>>> import numpy as np
>>> import numpy.linalg as la
>>> np.set_printoptions(precision=1, suppress=True, linewidth=120, sign=" ")
>>> def rnd(a):
...     return np.round(a, 1) + 0
... 
>>> feats = np.load("a.npy")
>>> feats
array([[ 4,  3,  9,  2,  4,  4,  9],
       [ 0,  4,  5,  5,  9,  4,  0],
       [ 0,  0,  3,  1,  3,  9,  6],
       [ 0,  0,  0,  7,  6,  6,  8],
       [ 0,  0,  0,  0,  0,  0,  0],
       [ 0,  0,  0,  0,  0,  2,  5],
       [ 0,  0,  0,  0,  0,  0,  9]])
>>> x = np.array([-1, -1, 3, 1, 3, -3, 3])
>>> h1 = np.maximum(feats @ x, 0)
>>> print(np.flatnonzero(h1 > 1e-9))
[ 0  1  2  3  5  6]
>>> print(h1)
[ 49  31  10  31   0   9  27]
>>> K = np.loadtxt("x.csv", delimiter=",")
>>> K
array([[  5.3, -15. ,  -6.1,  -1.3,  11.8,   3.1,  -1.1,   6.5],
       [ -4.2,  11.8,   5. ,   4.1,  -7.5,  -1.9,  -3. ,   2.7],
       [ -5.2,   8.8,  16. ,  -7.1,  -4. ,   5.2,   9.2,  -3.2],
       [  4.9, -14.6,  -5.8,  -1. ,  12.3,   2.8,  -0.6,   7.3],
       [  3.1, -10.6,  -2. ,  -2.7,   7.5,   3.4,   1.8,   1.9],
       [ -5.3,  11.7,  10.9,  -3. ,  -8.1,   1.5,   4.7,  -5.2],
       [ -2.1,   3.3,   7.4,  -9.9,  -3.8,   1.9,  12. , -18.3],
       [  4.9, -14. ,  -7.9,  -4.7,   8.2,   0.9,   3.5,  -7.8],
       [  3.2,  -8.2,  -4.6,   5.1,   7.8,   1.9,  -7.3,  14.8],
       [  2.4, -11.2,   6.3,  -6.3,  12.2,   8.1,   5.1,   9. ],
       [  2.5,  -7.1,  -6.9,   1.5,   4. ,  -1.2,  -2.1,   0.8],
       [ -6. ,  14.1,  13.4,  -2.6,  -8.2,   1.8,   4.3,   0.5],
       [  6.2, -20.2,  -3.5,  -6.3,  16.1,   6.1,   4.1,   3.7],
       [  1. ,  -6.9,   5.1, -13.7,   3.9,   5.2,  14.3, -16.2]])
>>> W = np.array([[-3, -3, -3],
...     [-2, 1, 0],
...     [1, -3, 2],
...     [3, 2, 3],
...     [1, 0, -2],
...     [3, -3, 3],
...     [-2, -2, 2],
...     [1, 3, -1]])
>>> c = np.array([0, 2, -1])
>>> act = np.maximum(K @ W + c, 0)
>>> (act > 0).astype(int)
array([[ 1,  0,  0],
       [ 1,  1,  1],
       [ 0,  0,  1],
       [ 1,  1,  0],
       [ 1,  0,  0],
       [ 0,  0,  1],
       [ 0,  0,  1],
       [ 0,  0,  0],
       [ 1,  1,  0],
       [ 1,  0,  0],
       [ 1,  1,  0],
       [ 0,  0,  1],
       [ 1,  0,  0],
       [ 0,  0,  1]])
>>> la.matrix_rank(act)
np.int64(3)
>>> C = np.array([[9, 3, 5], [8, 9, 9], [7, 3, 8]])
>>> W @ C
array([[-72, -45, -66],
       [-10,   3,  -1],
       [ -1, -18,  -6],
       [ 64,  36,  57],
       [ -5,  -3, -11],
       [ 24,  -9,  12],
       [-20, -18, -12],
       [ 26,  27,  24]])
>>> la.cond(K) > 100
np.True_
>>> print([round(float(x), 1) for x in la.svd(K, compute_uv=False)[:3]])
[63.5, 44.8, 26.5]
>>> print(round(np.log10(la.cond(K))))
2
>>> x = np.array([-2, 1, 1, -2, -1, 0, 2, 1])
>>> rhs = K @ x
>>> rnd(la.pinv(K) @ K)
array([[ 1.,  0.,  0.,  0.,  0.,  0.,  0.,  0.],
       [ 0.,  1.,  0.,  0.,  0.,  0.,  0.,  0.],
       [ 0.,  0.,  1.,  0.,  0.,  0.,  0.,  0.],
       [ 0.,  0.,  0.,  1.,  0.,  0.,  0.,  0.],
       [ 0.,  0.,  0.,  0.,  1.,  0.,  0.,  0.],
       [ 0.,  0.,  0.,  0.,  0.,  1.,  0.,  0.],
       [ 0.,  0.,  0.,  0.,  0.,  0.,  1.,  0.],
       [ 0.,  0.,  0.,  0.,  0.,  0.,  0.,  1.]])
>>> rnd(la.solve(K.T @ K, K.T @ rhs))
array([-2.,  1.,  1., -2., -1.,  0.,  2.,  1.])
>>> rnd(rhs)
array([-36.6,  21.2,  68.6, -34.4, -15.4,  51.5,  44.2, -31.3, -37. ,   9.9, -29.4,  62. , -27.7,  32.1])
>>> rng = np.random.default_rng(4084)
>>> rhs = rhs + 0.1 * rng.normal(size=14)
>>> rnd(rhs)
array([-36.6,  21.2,  68.6, -34.5, -15.2,  51.4,  44.1, -31.4, -37. ,   9.8, -29.4,  62.1, -27.7,  32. ])
>>> c, *_ = la.lstsq(K, rhs)
>>> c.round()
array([-2.,  1.,  1., -2., -1., -0.,  2.,  1.])
>>> rnd(c)
array([-1.8,  0.8,  1.1, -2. , -1.2, -0.1,  2.1,  1. ])
>>> [round(float(la.norm(la.solve(K.T @ K + lam * np.eye(8), K.T @ rhs))), 2) for lam in (0, 1, 10, 100)]
[3.99, 3.34, 2.97, 2.78]
>>> rnd(K.T @ (rhs - K @ c))
array([ 0.,  0.,  0.,  0.,  0.,  0.,  0.,  0.])
>>> print(rnd(la.norm(feats, 2) / la.norm(feats)))
0.8
>>> print([round(float(x), 1) for x in la.svd(feats, compute_uv=False)[:3]])
[24.0, 11.4, 8.4]
>>> la.matrix_rank(feats, rtol=0.1)
np.int64(4)
>>> A2 = K / np.sqrt((K ** 2).mean(axis=1, keepdims=True))
>>> rnd(la.norm(A2, axis=1))
array([ 2.8,  2.8,  2.8,  2.8,  2.8,  2.8,  2.8,  2.8,  2.8,  2.8,  2.8,  2.8,  2.8,  2.8])
>>> print(la.matrix_rank(A2) == la.matrix_rank(K))
True
>>> la.matrix_rank(K - K.mean(axis=1, keepdims=True))
np.int64(7)
>>> J = np.load("case1.npy")
>>> J
array([[-10,   1,   2,   2,   1],
       [  3,   1,   1,   0,   0],
       [  2,   3,   3,   0,   0],
       [  1,   1,   3,  -8,   2],
       [  2,   1,   0,   0,  -8]])
>>> labels = rng.permutation(5)
>>> labels
array([ 4,  1,  2,  0,  3])
>>> A2 = J[labels][:, labels]
>>> rnd(la.det(A2)), rnd(la.det(J[labels]))
(np.float64(588.0), np.float64(588.0))
>>> A2
array([[ -8,   1,   0,   2,   0],
       [  0,   1,   1,   3,   0],
       [  0,   3,   3,   2,   0],
       [  1,   1,   2, -10,   2],
       [  2,   1,   3,   1,  -8]])
>>> np.trace(A2)
np.int64(-22)
>>> rnd(np.sort(np.abs(la.eigvals(A2))))
array([  0.2,   4.7,   6.4,   9.8,  10.3])
>>> ang = np.radians(120)
>>> R = np.eye(5)
>>> R[1, 1] = R[2, 2] = np.cos(ang)
>>> R[1, 2], R[2, 1] = -np.sin(ang), np.sin(ang)
>>> rnd(R)
array([[ 1. ,  0. ,  0. ,  0. ,  0. ],
       [ 0. , -0.5, -0.9,  0. ,  0. ],
       [ 0. ,  0.9, -0.5,  0. ,  0. ],
       [ 0. ,  0. ,  0. ,  1. ,  0. ],
       [ 0. ,  0. ,  0. ,  0. ,  1. ]])
>>> A2 = J @ R.T
>>> rnd(la.svd(J, compute_uv=False)), rnd(la.svd(A2, compute_uv=False))
(array([ 11.6,   9.4,   6.8,   4.5,   0.2]), array([ 11.6,   9.4,   6.8,   4.5,   0.2]))
>>> print(rnd(np.abs(A2 - J).max(axis=0)))
[ 0.   7.1  3.6  0.   0. ]
>>> print(rnd(la.det(R)), rnd(np.trace(R)))
1.0 2.0
>>> ang = rng.uniform(0, 2 * np.pi, 26)
>>> q, _ = la.qr(np.array([[1.5, -0.1],
...     [2.1, -0.5],
...     [0.0, -0.5],
...     [-1.4, -0.9],
...     [-0.9, 0.9],
...     [0.9, 0.1],
...     [0.5, 0.7],
...     [0.5, -2.2],
...     [-0.4, -0.6],
...     [-0.2, 0.3]]))
>>> E = 5 * np.c_[np.cos(ang), np.sin(ang)] @ q.T
>>> rnd(E)
array([[-0.1, -0.8, -0.9, -1.6,  1.6,  0.2,  1.3, -3.9, -1.1,  0.5],
       [ 2. ,  3.1,  0.4, -1.2, -1.8,  1.1,  0.1,  2.3, -0.1, -0.5],
       [-1.5, -2.5, -0.6,  0.1,  2. , -0.7,  0.5, -3.3, -0.4,  0.6],
       [-1.9, -2.3,  0.5,  2.8,  0.3, -1.3, -1.4,  1.7,  1.2,  0. ],
       [-2.2, -3.2, -0.1,  1.9,  1.5, -1.3, -0.6, -1.1,  0.5,  0.4],
       [ 1. ,  0.9, -0.8, -2.6,  0.8,  0.9,  1.5, -3.2, -1.3,  0.3],
       [ 2.1,  3.1,  0.3, -1.3, -1.8,  1.2,  0.3,  2. , -0.2, -0.5],
       [-1.7, -1.8,  0.6,  2.8, -0.1, -1.2, -1.5,  2.3,  1.3, -0.2],
       [-1.3, -1.3,  0.8,  2.7, -0.5, -1. , -1.5,  2.8,  1.3, -0.3],
       [ 0.2, -0.4, -0.9, -1.9,  1.4,  0.4,  1.4, -3.8, -1.2,  0.5],
       [ 0.9,  1.8,  0.8,  0.8, -1.9,  0.3, -0.9,  3.8,  0.8, -0.6],
       [-2.3, -3.2,  0. ,  2.1,  1.4, -1.4, -0.8, -0.8,  0.6,  0.3],
       [-1.1, -2.1, -0.8, -0.5,  1.9, -0.4,  0.8, -3.7, -0.7,  0.6],
       [ 0.3,  1.1,  0.9,  1.4, -1.7, -0.1, -1.2,  3.9,  1. , -0.5],
       [ 1.6,  1.7, -0.7, -2.8,  0.2,  1.2,  1.5, -2.4, -1.3,  0.2],
       [-0.6, -0.2,  0.9,  2.3, -1.1, -0.6, -1.5,  3.6,  1.3, -0.4],
       [ 1.4,  1.4, -0.7, -2.8,  0.4,  1.1,  1.5, -2.7, -1.3,  0.2],
       [ 0.5,  1.4,  0.9,  1.2, -1.8,  0. , -1.1,  3.9,  0.9, -0.6],
       [ 1.2,  2.2,  0.7,  0.3, -2. ,  0.5, -0.7,  3.6,  0.6, -0.6],
       [ 2. ,  2.5, -0.4, -2.8, -0.5,  1.4,  1.3, -1.3, -1.1,  0. ],
       [-0.3, -1. , -0.9, -1.5,  1.6,  0.1,  1.2, -3.9, -1. ,  0.5],
       [ 0.6,  1.4,  0.9,  1.1, -1.8,  0.1, -1. ,  3.9,  0.9, -0.6],
       [ 1.1,  2.1,  0.8,  0.5, -1.9,  0.4, -0.8,  3.7,  0.7, -0.6],
       [-2. , -3.1, -0.4,  1.1,  1.8, -1.1, -0.1, -2.3,  0.1,  0.5],
       [-2.3, -3.1,  0.1,  2.3,  1.2, -1.4, -0.9, -0.4,  0.7,  0.3],
       [ 1. ,  1.9,  0.8,  0.6, -1.9,  0.3, -0.8,  3.7,  0.7, -0.6]])
>>> la.matrix_rank(feats - feats[0, 0] * np.eye(7))
np.int64(6)
>>> rnd(np.sort(la.eigvals(feats)))
array([ 0.,  2.,  3.,  4.,  4.,  7.,  9.])
>>> feats @ feats
array([[  16,   24,   78,   46,   82,  129,  207],
       [   0,   16,   35,   60,   81,   99,   90],
       [   0,    0,    9,   10,   15,   51,  125],
       [   0,    0,    0,   49,   42,   54,  158],
       [   0,    0,    0,    0,    0,    0,    0],
       [   0,    0,    0,    0,    0,    4,   55],
       [   0,    0,    0,    0,    0,    0,   81]])
>>> print([int(la.matrix_rank(la.matrix_power(feats, p))) for p in range(1, 8)])
[6, 6, 6, 6, 6, 6, 6]
>>> Xs = E - E.mean(axis=0)
>>> V = la.svd(Xs)[2][:2]
>>> A2 = Xs - Xs @ V.T @ V
>>> print(rnd(A2.std(axis=0)))
[ 0.  0.  0.  0.  0.  0.  0.  0.  0.  0.]
>>> la.norm(A2, axis=1).round(6).argmax()
np.int64(0)
>>> rnd(la.norm(A2) / la.norm(Xs))
np.float64(0.0)
>>> rnd(np.cov(Xs @ V.T, rowvar=False))
array([[ 15.5,   0. ],
       [  0. ,  10.3]])
>>> rnd((Xs @ V.T).std(axis=0))
array([ 3.9,  3.1])
>>> mat = np.load("layer11.npy")
>>> rnd(mat)
array([[ 2. , -0.6,  1.4, -1.3,  0.6, -0.6],
       [ 2.6,  0.8, -0.6, -0.1,  0.7, -0.8],
       [-2.4,  0.2, -0.9,  1. , -0.7,  0.7],
       [ 0.8, -1.3,  2.1, -1.4,  0.3, -0.2],
       [-1.5,  1. , -1.8,  1.4, -0.5,  0.4],
       [-2.3,  0.4, -1.1,  1.1, -0.7,  0.7],
       [-0.2, -1.5,  2.2, -1.3,  0. ,  0.2],
       [ 2. ,  1.3, -1.5,  0.5,  0.5, -0.7],
       [-2.5, -0.9,  0.8,  0. , -0.7,  0.8],
       [ 2.1, -0.6,  1.4, -1.2,  0.6, -0.6],
       [-2.4,  0.3, -1.1,  1.1, -0.7,  0.7],
       [-1.3,  1.1, -1.9,  1.4, -0.4,  0.3],
       [-2.2, -1.2,  1.3, -0.4, -0.6,  0.7],
       [ 1.3,  1.5, -2. ,  0.9,  0.3, -0.5],
       [-0.7,  1.3, -2.1,  1.4, -0.3,  0.1],
       [-0.2, -1.5,  2.2, -1.3,  0. ,  0.2],
       [-0.9,  1.3, -2.1,  1.4, -0.3,  0.2],
       [ 0.7, -1.3,  2.1, -1.4,  0.3, -0.1],
       [ 1.2, -1.2,  2. , -1.4,  0.4, -0.3],
       [-0.1, -1.5,  2.2, -1.3,  0. ,  0.1],
       [ 0.7,  1.6, -2.1,  1.2,  0.2, -0.3],
       [-0.1,  1.5, -2.2,  1.4, -0.1, -0.1],
       [-1. , -1.6,  2.1, -1.1, -0.2,  0.4],
       [ 2. ,  1.3, -1.5,  0.5,  0.5, -0.7],
       [ 2.4, -0.3,  1. , -1.1,  0.7, -0.7],
       [-1.7, -1.4,  1.7, -0.7, -0.5,  0.6]])
>>> # rank 2
>>> C = mat[[21, 4]].astype(float)
>>> for _ in range(6):
...     labels = la.norm(mat[:, None] - C, axis=-1).argmin(axis=1)
...     C = np.array([mat[labels == j].mean(axis=0) for j in range(2)])
... 
>>> print(labels)
[ 1  0  0  1  0  0  1  0  1  1  0  0  1  0  0  1  0  1  1  1  0  0  1  0  1  1]
>>> print(rnd(C[1] - C[0]))
[ 0.3 -2.2  3.4 -2.1  0.2  0.1]
>>> rnd(C)
array([[-0.2,  1.1, -1.6,  1. , -0.1,  0. ],
       [ 0.1, -1.2,  1.7, -1.1,  0.1,  0.1]])
>>> print(np.bincount(labels))
[ 13  13]
>>> print(np.abs(C[1] - C[0]).argmax())
2
>>> Uu, sigma, vt = la.svd(C)
>>> np.argmax(sigma[:-1] / (sigma[1:] + 1e-6)) + 1
np.int64(1)
>>> rnd(sigma)
array([ 3.2,  0.1])
>>> A2 = Uu[:, :1] @ np.diag(sigma[:1]) @ vt[:1]
>>> rnd(la.norm(C - A2) / la.norm(C))
np.float64(0.0)
>>> la.matrix_rank(A2)
np.int64(1)
>>> print(rnd(la.norm(C - A2, 2)), rnd(sigma[1]))
0.1 0.1
